% python3 -q
>>> import numpy as np
>>> np.set_printoptions(precision=2, suppress=True, linewidth=160)
>>> arr = np.loadtxt("sample19.csv", delimiter=",")
>>> arr
array([[-0.98,  3.  , -1.  ,  1.  , -3.  ],
       [ 3.  ,  0.02,  0.  ,  3.  ,  0.  ],
       [ 0.  ,  1.  ,  0.02,  1.  ,  2.  ],
       [ 0.  ,  1.  , -2.  ,  2.02,  1.  ],
       [-1.  ,  3.  , -1.  ,  1.  , -2.98]])
>>> B = np.linalg.inv(arr)
>>> round(np.linalg.det(arr) * np.linalg.det(B), 2)
np.float64(1.0)
>>> np.round(arr @ B, 2) + 0
array([[1., 0., 0., 0., 0.],
       [0., 1., 0., 0., 0.],
       [0., 0., 1., 0., 0.],
       [0., 0., 0., 1., 0.],
       [0., 0., 0., 0., 1.]])
>>> round(np.linalg.cond(arr), 2)
np.float64(953.93)
>>> x = np.array([5, 1, 1, 2, 3])
>>> h = np.maximum(arr @ x, 0)
>>> print(arr.T @ h)
[ 63.06  15.48 -11.9   84.28  24.08]
>>> F = np.load("case3.npy")
>>> print(F)
[[ 0.65  0.99  0.91 -0.56]
 [-0.87 -1.   -0.97  0.81]
 [-0.55  0.4  -0.29  0.52]
 [-0.89 -1.   -0.98  0.84]
 [-0.62 -1.   -0.97  0.49]
 [ 0.09 -1.   -0.99 -0.25]
 [ 0.52  0.97  0.84 -0.44]
 [ 0.24 -0.52 -0.03 -0.24]
 [ 0.91  1.    1.   -0.85]
 [-0.91  1.    0.93  0.92]
 [-0.92 -0.79 -0.92  0.88]
 [ 0.52 -1.   -0.7  -0.54]
 [-0.93  0.21 -0.82  0.91]
 [-0.95 -1.   -0.99  0.91]
 [ 0.01 -1.   -0.95 -0.13]
 [ 0.69 -0.45  0.41 -0.65]
 [ 0.77 -0.03  0.64 -0.73]
 [ 0.05 -0.94 -0.56 -0.09]
 [ 0.68  1.    0.96 -0.57]
 [ 0.62 -0.42  0.35 -0.58]
 [ 0.35 -0.54  0.04 -0.33]
 [-0.95 -1.   -1.    0.92]
 [ 0.94  1.    0.99 -0.9 ]
 [ 0.03 -0.47 -0.17 -0.04]
 [-0.54 -0.92 -0.78  0.47]
 [ 0.92  0.95  0.95 -0.88]]
>>> x = np.array([-2, -2, 0, -2])
>>> rhs = F @ x
>>> np.round(np.linalg.solve(F.T @ F, F.T @ rhs), 2) + 0
array([-2., -2.,  0., -2.])
>>> rng = np.random.default_rng(11)
>>> rhs = rhs + 0.1 * rng.normal(size=26)
>>> rhs
array([-2.16,  2.26, -0.62,  2.05,  2.23,  2.27, -2.04,  1.03, -2.05, -2.2 ,  1.82,  2.03, -0.31,  2.07,  2.2 ,  0.87,  0.06,  1.94, -2.24,  0.83,  0.95,
        1.91, -2.04,  0.89,  1.79, -2.06])
>>> c, *_ = np.linalg.lstsq(F, rhs)
>>> [round(float(np.linalg.norm(np.linalg.solve(F.T @ F + lam * np.eye(4), F.T @ rhs))), 2) for lam in (0, 1, 10, 100)]
[2.58, 1.71, 1.19, 0.39]
>>> print(np.round(np.linalg.norm(rhs - F @ c), 2))
0.41
>>> feats = np.loadtxt("data.csv", delimiter=",")
>>> feats
array([[-0.98,  0.  , -1.  ,  2.  ,  0.  ],
       [ 2.  , -0.98,  2.  , -1.  , -2.  ],
       [ 0.  ,  1.  , -0.98,  0.  ,  1.  ],
       [ 1.  ,  2.  , -1.  , -0.98,  0.  ],
       [-1.  ,  0.  , -1.  ,  2.  ,  0.02]])
>>> B = np.c_[F[:, :3] @ np.array([[-2, -4, 4], [8, 8, 3], [-5, 4, 4]]), np.array([-3, 3, 3, -1, -2, 1, 1, -3, 3, 3, -3, -2, 0, 3, 3, -1, -3, 2, 0, 2, 3, 2, 2, -2, 1, -2])]
>>> print(B)
[[  2.07   8.96   9.21  -3.  ]
 [ -1.41  -8.4  -10.36   3.  ]
 [  5.75   4.24  -2.16   3.  ]
 [ -1.32  -8.36 -10.48  -1.  ]
 [ -1.91  -9.4   -9.36  -2.  ]
 [ -3.23 -12.32  -6.6    1.  ]
 [  2.52   9.04   8.35   1.  ]
 [ -4.49  -5.24  -0.72  -3.  ]
 [  1.18   8.36  10.64   3.  ]
 [  5.17  15.36   3.08   3.  ]
 [  0.12  -6.32  -9.73  -3.  ]
 [ -5.54 -12.88  -3.72  -2.  ]
 [  7.64   2.12  -6.37   0.  ]
 [ -1.15  -8.16 -10.76   3.  ]
 [ -3.27 -11.84  -6.76   3.  ]
 [ -7.03  -4.72   3.05  -1.  ]
 [ -4.98  -0.76   5.55  -3.  ]
 [ -4.82  -9.96  -4.86   2.  ]
 [  1.84   9.12   9.56   0.  ]
 [ -6.35  -4.44   2.62   2.  ]
 [ -5.22  -5.56  -0.06   3.  ]
 [ -1.1   -8.2  -10.8    2.  ]
 [  1.17   8.2   10.72   2.  ]
 [ -2.97  -4.56  -1.97  -2.  ]
 [ -2.38  -8.32  -8.04   1.  ]
 [  1.01   7.72  10.33  -2.  ]]
>>> np.linalg.norm(np.linalg.qr(F)[0].T @ B, axis=0) ** 2 / ((B ** 2).sum(axis=0) + 1e-12)
array([1.  , 1.  , 1.  , 0.08])
>>> np.round(np.linalg.lstsq(F, B[:, 0])[0], 2) + 0
array([-2.,  8., -5.,  0.])
>>> W1 = np.array([[2, 2, 0, -3], [3, 3, -3, 1], [1, 3, -1, -3], [3, 3, -2, -2]])
>>> c = np.array([0, 1, -2, -1])
>>> H = np.maximum(B @ W1 + c, 0)
>>> print((H > 0).mean(axis=0))
[0.35 0.35 0.65 0.65]
>>> W2 = np.array([[-2, 1, -2], [1, -3, 1], [-1, -3, -3], [3, -2, -3]])
>>> W1 @ W2
array([[-11,   2,   7],
       [  3,   1,   3],
       [ -7,   1,  13],
       [ -7,   4,   9]])
>>> print(round(np.linalg.norm(feats, 2) / np.linalg.norm(feats), 2))
0.79
>>> [round(float(x), 2) for x in np.linalg.svd(feats, compute_uv=False)[:3]]
[4.76, 3.23, 1.64]
>>> np.argsort(-np.linalg.norm(feats, axis=0).round(6), kind="stable")[:3]
array([3, 2, 0])
>>> K = np.loadtxt("run15.csv", delimiter=",")
>>> print(K)
[[2. 0. 0.]
 [1. 9. 0.]
 [3. 2. 4.]]
>>> w, vecs = np.linalg.eig(K)
>>> K @ vecs[:, 0] - w[0] * vecs[:, 0]
array([0., 0., 0.])
>>> np.sort(np.linalg.eigvals(K @ K))
array([ 4., 16., 81.])
>>> np.sort(np.linalg.eigvals(K.T))
array([2., 4., 9.])
>>> z = rng.permutation(3)
>>> z
array([1, 0, 2])
>>> B = K[z][:, z]
>>> np.sort(np.abs(np.linalg.eigvals(B)))
array([2., 4., 9.])
>>> np.trace(B)
np.float64(15.0)
>>> round(np.linalg.det(B), 2), np.round(np.linalg.det(K[z]), 2)
(np.float64(72.0), np.float64(-72.0))
>>> print(B)
[[9. 1. 0.]
 [0. 2. 0.]
 [2. 3. 4.]]
>>> A = np.array([[-0.3, -1.5, 0.5],
...     [-1.0, 0.8, 1.4],
...     [0.8, 1.0, 0.3],
...     [0.0, -1.7, 0.3]])
>>> A[:, 1] *= 20
>>> A
array([[ -0.3, -30. ,   0.5],
       [ -1. ,  16. ,   1.4],
       [  0.8,  20. ,   0.3],
       [  0. , -34. ,   0.3]])
>>> U, sig, VT = np.linalg.svd(A)
>>> np.argmax(sig[:-1] / (sig[1:] + 1e-6)) + 1
np.int64(1)
>>> B = U[:, :1] @ np.diag(sig[:1]) @ VT[:1]
>>> B
array([[ -0.1 , -30.  ,  -0.04],
       [  0.05,  16.  ,   0.02],
       [  0.07,  20.  ,   0.02],
       [ -0.11, -34.  ,  -0.04]])
>>> round(float(np.abs(A - B).max()), 2)
1.38
>>> round(np.linalg.norm(A - B) / np.linalg.norm(A), 2)
np.float64(0.04)
>>> B = np.c_[A[:, :2] @ np.array([[4, 9], [5, 1]]), np.array([1, 2, 0, 0])]
>>> B
array([[-151.2,  -32.7,    1. ],
       [  76. ,    7. ,    2. ],
       [ 103.2,   27.2,    0. ],
       [-170. ,  -34. ,    0. ]])
>>> print(np.linalg.matrix_rank(B))
3
>>> np.linalg.matrix_rank(np.c_[A, B])
np.int64(4)
>>> np.round(np.linalg.lstsq(A, B[:, 0])[0], 2) + 0
array([4., 5., 0.])
>>> np.round(np.linalg.norm(B - A @ np.linalg.lstsq(A, B)[0], axis=0), 2) + 0
array([0.  , 0.  , 0.45])
>>> np.round(np.linalg.norm(A, 2) / np.linalg.norm(A), 2)
np.float64(1.0)
>>> [round(float(x), 2) for x in np.linalg.svd(A, compute_uv=False)[:3]]
[52.08, 1.85, 0.82]
>>> print(np.round(np.abs(np.linalg.svd(A)[2][-1]), 2) + 0)
[0.79 0.   0.61]
>>> np.linalg.cond(A) > 100
np.False_
>>> def softmax(z):
...     e = np.exp(z - z.max(axis=-1, keepdims=True))
...     return e / e.sum(axis=-1, keepdims=True)
... 
>>> softmax(A).sum(axis=1)
array([1., 1., 1., 1.])
>>> S = A @ A.T / np.sqrt(3)
>>> np.round(softmax(S), 2) + 0
array([[0., 0., 0., 1.],
       [0., 0., 1., 0.],
       [0., 0., 1., 0.],
       [0., 0., 0., 1.]])
>>> np.round(softmax(S)[3] @ A, 2) + 0
array([  0. , -34. ,   0.3])
>>> print(softmax(S).round(6).argmax(axis=1))
[3 2 2 3]
>>> f = np.array([2, -1])
>>> np.convolve(A[2], f)
array([  1.6,  39.2, -19.4,  -0.3])
>>> np.correlate(A[2], A[1], "full")
array([  1.12,  40.8 , 319.62, -15.2 ,  -0.3 ])
>>> B = np.array([[5, 0, 0, 5, 4],
...     [2, 1, 1, 4, 3],
...     [4, 3, 2, 0, 3],
...     [2, 5, 2, 3, 3],
...     [4, 5, 1, 2, 1]])
>>> M = B + B.T
>>> M
array([[10,  2,  4,  7,  8],
       [ 2,  2,  4,  9,  8],
       [ 4,  4,  4,  2,  4],
       [ 7,  9,  2,  6,  5],
       [ 8,  8,  4,  5,  2]])
>>> w, vecs = np.linalg.eigh(M)
>>> x = np.array([-1, -1, 3, 3, -1])
>>> vecs * np.abs(w) @ vecs.T
array([[11.73,  5.7 ,  3.63,  5.09,  4.88],
       [ 5.7 , 10.43,  2.58,  4.  ,  2.26],
       [ 3.63,  2.58,  4.79,  3.47,  3.63],
       [ 5.09,  4.  ,  3.47,  9.68,  6.88],
       [ 4.88,  2.26,  3.63,  6.88,  9.14]])
>>> np.abs(M).sum(axis=1).max(), np.round(np.abs(w).max(), 2)
(np.int64(31), np.float64(26.87))
